>>> import numpy as np
>>> from numpy import linalg as LA
>>> np.set_printoptions(precision=3, suppress=True, linewidth=200)
>>> def rd(a):
...     return np.round(a, 3) + 0
... 
>>> data = np.load("layer12.npy")
>>> data
array([[-0.9,  0. ,  0.1, -2.1,  0.2,  0.5],
       [ 0.3,  0.7, -0.5, -1.2,  0. , -1.7],
       [-0.8,  0. ,  0.5, -1.4, -0.7, -0.6],
       [-1.2, -0.8, -0.2, -1.6, -0.5,  1.1],
       [ 1.6,  2.1,  0.1, -0.4,  0.1, -0.1]])
>>> B = np.array([[0, -1, -1],
...     [1, 0, 3],
...     [-3, -2, -1],
...     [2, -3, 0],
...     [-2, -2, -3],
...     [3, 2, -2]])
>>> rd(data @ B)
array([[-3.4,  7.6, -0.8],
       [-5.3,  0.9,  5.7],
       [-4.7,  4.2,  3.6],
       [ 0.9,  9.6, -1.7],
       [ 0.5, -1. ,  4.5]])
>>> rd(B.T @ data.T)
array([[-3.4, -5.3, -4.7,  0.9,  0.5],
       [ 7.6,  0.9,  4.2,  9.6, -1. ],
       [-0.8,  5.7,  3.6, -1.7,  4.5]])
>>> rd(np.einsum("ij->j", data))
array([-1. ,  2. ,  0. , -6.7, -0.9, -0.8])
>>> K = np.loadtxt("m.csv", delimiter=",")
>>> K
array([[-0.1, -0.1,  1.1,  0.5, -0.5,  1.1],
       [ 1.7,  0.8,  0.3, -0.2,  0.2,  0.7],
       [ 0.3, -0.3,  0.6,  1. , -1. ,  1.2],
       [-0.5, -0.3, -1.6, -1. , -0.5,  2.1],
       [-0.6, -0.5,  0.7,  0.5, -0.5,  0.8],
       [-0.9, -0.5, -0.4,  0.6,  0.2, -0.1],
       [ 0.1,  0. ,  0.3,  0.2,  0.5,  0. ],
       [ 0.1, -0.7, -1.1, -0.8, -0.7, -1.2],
       [-1. , -1.5,  5. , -3. ,  4. ,  3. ],
       [-1.4,  0.8, -0.2, -0.7, -0.1,  1. ],
       [ 0.9, -0.6,  0.4,  0.1, -0.1,  2. ],
       [-0.2, -0.2,  0.2,  1.3,  1.1,  0.4],
       [ 0.7, -0.8, -2.4,  0.6, -1.2, -1. ],
       [ 0.4, -0.1, -0.5,  0.7, -0.5, -2. ],
       [ 0.2, -0.3, -0.8,  1.3, -0.7,  0.7],
       [ 1.2,  1.4, -1.4, -0.5, -0.7,  0.5],
       [-0.5,  0.5, -0.2,  1.3, -0.4, -0.3],
       [-0.1,  2.3,  0.1,  0.7,  1.3,  0.4],
       [-1. , -0.4, -0.2, -0.3, -1.1,  1.8],
       [ 0.8, -0.5, -1.4,  0.3, -1.5,  1.7],
       [-2. , -1.1,  0.3,  0.2, -1.4, -0.7],
       [-0.8,  0.2,  0.1, -1.4,  0.9,  0.8],
       [ 0.2,  0.4, -0.8, -1.1,  0.4, -0.2],
       [ 0.1, -0.1, -1.8,  0.9,  1.6,  1.8],
       [-0.4,  0.6,  0.4,  0.3, -2.2, -0.6],
       [ 1.4,  0.3, -1.4, -1.3, -1.6, -1.2]])
>>> idx = K[:, 5] > np.median(K[:, 5])
>>> u = K[idx].mean(axis=0) - K[~idx].mean(axis=0)
>>> ((K - K.mean(axis=0)) @ u > 0).astype(int)
array([1, 1, 1, 1, 1, 0, 0, 0, 1, 1, 1, 1, 0, 0, 0, 0, 0, 0, 1, 1, 0, 1, 0, 1, 0, 0])
>>> idx.astype(int)
array([1, 1, 1, 1, 1, 0, 0, 0, 1, 1, 1, 0, 0, 0, 1, 0, 0, 0, 1, 1, 0, 1, 0, 1, 0, 0])
>>> rd((((K - K.mean(axis=0)) @ u > 0) == idx).mean())
np.float64(0.923)
>>> E = np.load("w.npy")
>>> E
array([[-0.1,  0.7, -0.5],
       [ 0.4, -0.2, -0.7],
       [-1. , -2.2, -2.2],
       [-2.6,  1.1,  1.6],
       [ 0.5, -1.7, -0.7],
       [ 0.2, -2.1,  2.5],
       [ 0.3, -1.2,  0.2],
       [ 0.9, -0.2,  1. ],
       [-3.6, 10.8, -0.3],
       [-0.4,  1.2,  0.5],
       [ 1.1, -2.5,  0.1],
       [-0.9,  0.5,  0.3],
       [ 2.2, -0.3,  1.7],
       [ 0.1,  0.7,  0.8],
       [ 0.4, -1.3, -1.5],
       [-0.5,  0.7,  0. ],
       [ 0.5,  0.1,  0.5]])
>>> idx = E[:, 2] > np.median(E[:, 2])
>>> u = E[idx].mean(axis=0) - E[~idx].mean(axis=0)
>>> rd(u)
array([ 0.278, -0.219,  1.735])
>>> np.argsort(-np.abs(u).round(6), kind="stable")
array([2, 0, 1])
>>> hat = E @ LA.solve(E.T @ E, E.T)
>>> LA.matrix_rank(np.eye(17) - hat)
np.int64(14)
>>> np.trace(hat)
np.float64(3.0)
>>> rd(LA.eigvalsh(hat))
array([0., 0., 0., 0., 0., 0., 0., 0., 0., 0., 0., 0., 0., 0., 1., 1., 1.])
>>> rd(hat @ E[:, 2])
array([-0.5, -0.7, -2.2,  1.6, -0.7,  2.5,  0.2,  1. , -0.3,  0.5,  0.1,  0.3,  1.7,  0.8, -1.5,  0. ,  0.5])
>>> vec = np.array([2, -1, -1])
>>> target = E @ vec
>>> rd(LA.lstsq(E, target)[0])
array([ 2., -1., -1.])
>>> rd(LA.solve(E.T @ E, E.T @ target))
array([ 2., -1., -1.])
>>> rng = np.random.default_rng(8905)
>>> target = target + 0.05 * rng.normal(size=17)
>>> rd(target)
array([ -0.394,   1.604,   2.282,  -7.89 ,   3.48 ,   0.026,   1.651,   1.081, -17.622,  -2.555,   4.598,  -2.629,   3.024,  -1.304,   3.567,  -1.725,   0.264])
>>> b, *_ = LA.lstsq(E, target)
>>> b.round()
array([ 2., -1., -1.])
>>> rd(b)
array([ 2.009, -0.991, -0.984])
>>> sigma = 20 * 0.7 ** np.arange(6)
>>> Q, _ = LA.qr(np.array([[-0.9, 1.3, -0.1, 0.1, 0.0, -0.2],
...     [1.6, 0.7, 0.5, -1.8, 2.0, -0.4],
...     [-0.1, 0.6, 2.3, 0.3, 0.0, -0.7],
...     [-0.5, -0.1, -0.2, -1.0, 1.6, -0.2],
...     [-1.8, -0.6, -2.1, 0.0, 1.1, 0.6],
...     [1.4, 1.4, 0.7, 0.8, -0.9, 0.4]]))
>>> X = rng.normal(size=(24, 6)) * sigma @ Q
>>> rd(X)
array([[-15.639, -17.199,   1.021,   3.705,  18.837,  -5.15 ],
       [  0.291, -13.067,   1.859,  -4.685,   1.969, -10.876],
       [ -8.176, -17.734,   1.521,  12.612,   9.233,  -3.653],
       [ 20.306,  33.108,   1.882,  -8.124, -23.88 ,  -8.713],
       [ 18.448,  -0.672,   9.244, -14.76 ,  -2.157,  -5.621],
       [ 15.6  ,  51.677,   1.911,  10.886, -25.583,   7.658],
       [ 14.114,   6.197,  -2.195,  -3.668,  -8.769,  -9.87 ],
       [ 12.195,  17.781, -16.807,   3.94 , -19.627,  -0.819],
       [-23.107, -42.355,  -1.228,  -2.639,  19.656,   0.639],
       [ -5.104,  -8.229, -12.647,  13.832,   9.881,  -0.805],
       [  7.009,  12.646,   3.286,  -1.893,  -4.603,  -0.029],
       [ -0.506,  29.117, -20.409,  12.958, -29.328,  -3.357],
       [ -4.315, -34.561,  12.25 , -13.27 ,  17.419,  -9.882],
       [ -4.629,   5.956,  -1.228,  -1.44 ,  -7.297,  12.333],
       [  7.352, -14.627,  -2.519, -16.625,   3.124,  -6.982],
       [ -2.475, -13.827,  -1.588, -15.979,  -0.267,  -4.788],
       [ -7.866,  -3.   ,   9.979,  -3.697,   0.403,  -3.08 ],
       [-10.543,  -5.377,  -7.635,   3.324,  11.174,   6.765],
       [  4.747, -19.557,  -3.738, -11.644,   1.483,  -1.47 ],
       [ -2.768, -18.469,  -8.984,   0.088,   9.548,   2.062],
       [  3.862, -10.617,   3.93 ,  -4.62 ,   2.041, -12.647],
       [  4.973,  13.748,   9.528,   3.174,  -0.417,   2.37 ],
       [ 13.578,  20.939,   7.671,  -5.666,   1.291,  -1.41 ],
       [-19.626, -14.602,  -0.785,  17.972,   8.624,   4.133]])
>>> data @ data
Traceback (most recent call last):
  File "<python-input-42>", line 1, in <module>
    data @ data
    ~~~~~^~~~~~
ValueError: matmul: Input operand 1 has a mismatch in its core dimension 0, with gufunc signature (n?,k),(k,m?)->(n?,m?) (size 5 is different from 6)
>>> G = data.T @ data
>>> LA.matrix_rank(G)
np.int64(5)
>>> rd(np.diag(G))
array([ 5.54,  5.54,  0.56, 10.53,  0.79,  4.72])
>>> rd(LA.eigvalsh(G)[::-1])
array([13.877,  9.442,  3.274,  0.772,  0.314,  0.   ])
>>> rd(LA.svd(data, compute_uv=False) ** 2)
array([13.877,  9.442,  3.274,  0.772,  0.314])
>>> idx = X[:, 2] > np.median(X[:, 2])
>>> u = X[idx].mean(axis=0) - X[~idx].mean(axis=0)
>>> rd((((X - X.mean(axis=0)) @ u > 0) == idx).mean())
np.float64(0.708)
>>> np.argsort(-np.abs(u).round(6), kind="stable")
array([2, 1, 0, 5, 3, 4])
>>> G = np.cov(X, rowvar=False)
>>> G.shape
(6, 6)
>>> rd(X.std(axis=0))
array([11.482, 21.453,  8.021,  9.626, 13.172,  6.071])
>>> rd(np.corrcoef(X[:, 2], X[:, 3])[0, 1])
np.float64(-0.428)
>>> rd(np.polyfit(X[:, 2], X[:, 3], 1))
array([-0.514, -1.428])
>>> rd(LA.eigvalsh(G)[::-1])
array([708.002, 168.155,  65.721,  27.552,  22.303,   9.424])
>>> np.argsort(-X.std(axis=0).round(6), kind="stable")
array([1, 4, 0, 3, 2, 5])
>>> rd(np.median(X, axis=0))
array([-0.108, -6.803,  0.118, -2.266,  1.387, -2.275])
>>> vec = np.array([1, 3, 0, 3, 3, 2])
>>> LA.norm(X @ vec) <= LA.norm(X, 2) * LA.norm(vec) + 1e-9
np.True_
>>> (X @ vec).argmax()
np.int64(5)
>>> F = np.load("a.npy")
>>> F
array([[  0.48 ,   0.076,   0.002,  19.664,   0.06 ,  -0.783],
       [  0.368,  -0.042,  -0.004,  -9.756,   0.001,   0.536],
       [  0.957,   0.029,   0.009, -17.346,  -0.085,   3.506],
       [ -0.131,  -0.006,  -0.002, -14.365,  -0.16 ,  -2.086],
       [  0.711,  -0.009,   0.002,  10.984,   0.277,   0.783],
       [  0.037,   0.04 ,   0.005, -28.58 ,   0.088,   1.876],
       [ -0.078,  -0.012,  -0.009,  -0.667,  -0.289,   0.   ],
       [  2.099,   0.036,  -0.008,  -6.305,  -0.031,  -1.704],
       [  0.115,  -0.016,  -0.007,   7.817,   0.149,   7.198],
       [ -0.478,  -0.018,   0.005, -28.185,   0.42 ,   5.368],
       [ -0.934,  -0.036,   0.001,  22.686,  -0.046,  -5.099],
       [  0.559,  -0.023,   0.005,   8.463,  -0.01 ,   2.822],
       [  1.134,   0.003,   0.005,  -9.007,   0.255,  -2.225],
       [ -0.629,  -0.063,   0.01 ,  -4.042,  -0.227,  -0.936],
       [  0.686,   0.001,  -0.007,  -5.712,  -0.151,   2.401],
       [ -0.075,  -0.007,   0.002,  12.131,   0.012,  -5.94 ],
       [  0.229,   0.036,  -0.001,   8.391,  -0.049,   4.748],
       [ -1.433,   0.011,  -0.004,  49.203,  -0.072,  -2.24 ],
       [ -0.169,   0.072,   0.009,  14.634,   0.082,  -0.433],
       [ -0.8  ,   0.009,   0.005,  17.69 ,  -0.21 ,   1.068],
       [  0.777,   0.03 ,   0.003,  20.63 ,  -0.012,   2.886],
       [ -0.472,  -0.013,  -0.012, -13.063,   0.021,  -2.39 ],
       [ -1.389,  -0.039,  -0.001, -31.38 ,  -0.072,  -2.576],
       [  0.013,   0.049,   0.01 ,  23.976,  -0.122,  -1.289],
       [  0.394,   0.012,   0.   ,   2.72 ,   0.002,  -4.521],
       [ -0.16 ,   0.035,   0.007,  -4.342,   0.027,  -2.233],
       [  0.057,   0.04 ,   0.006, -28.512,   0.077,  -0.063],
       [  0.353,  -0.06 ,  -0.004, -24.174,   0.003,  -2.579],
       [  0.634,   0.01 ,   0.006,  -1.128,   0.284,   0.655],
       [  0.635,   0.009,  -0.004,  11.361,   0.123,   0.763],
       [  0.622,  -0.009,  -0.006,   9.805,  -0.131,   0.257],
       [ -1.553,   0.011,  -0.013,   4.601,   0.087,   3.659],
       [ -0.441,   0.029,   0.005, -10.166,   0.174, -12.027]])
>>> cen = F - F.mean(axis=0)
>>> Uu, sigma, Vt = LA.svd(cen, full_matrices=False)
>>> np.abs(Uu[:, 0]).argmax()
np.int64(17)
>>> np.searchsorted(np.cumsum(sigma ** 2) / (sigma ** 2).sum(), 0.9) + 1
np.int64(1)
>>> (np.sign(Uu[:, 0]) == np.sign(Uu[0, 0])).astype(int)
array([1, 0, 0, 0, 1, 0, 0, 0, 1, 0, 1, 1, 0, 0, 0, 1, 1, 1, 1, 1, 1, 0, 0, 1, 1, 0, 0, 0, 0, 1, 1, 1, 0])
>>> rd((sigma ** 2).sum() ** 2 / (sigma ** 4).sum())
np.float64(1.084)
>>> rd(sigma)
array([103.117,  20.626,   4.31 ,   0.854,   0.176,   0.034])
>>> LA.matrix_rank(cen)
np.int64(6)
>>> np.abs(Vt[0]).argmax()
np.int64(3)
>>> idx = F[:, 4] > np.median(F[:, 4])
>>> u = F[idx].mean(axis=0) - F[~idx].mean(axis=0)
>>> idx.astype(int)
array([1, 0, 0, 0, 1, 1, 0, 0, 1, 1, 0, 0, 1, 0, 0, 1, 0, 0, 1, 0, 0, 1, 0, 0, 0, 1, 1, 1, 1, 1, 0, 1, 1])
>>> rd(u)
array([-0.027,  0.014,  0.001, -8.475,  0.232, -0.392])
>>> np.argsort(-np.abs(u).round(6), kind="stable")
array([3, 5, 4, 0, 1, 2])
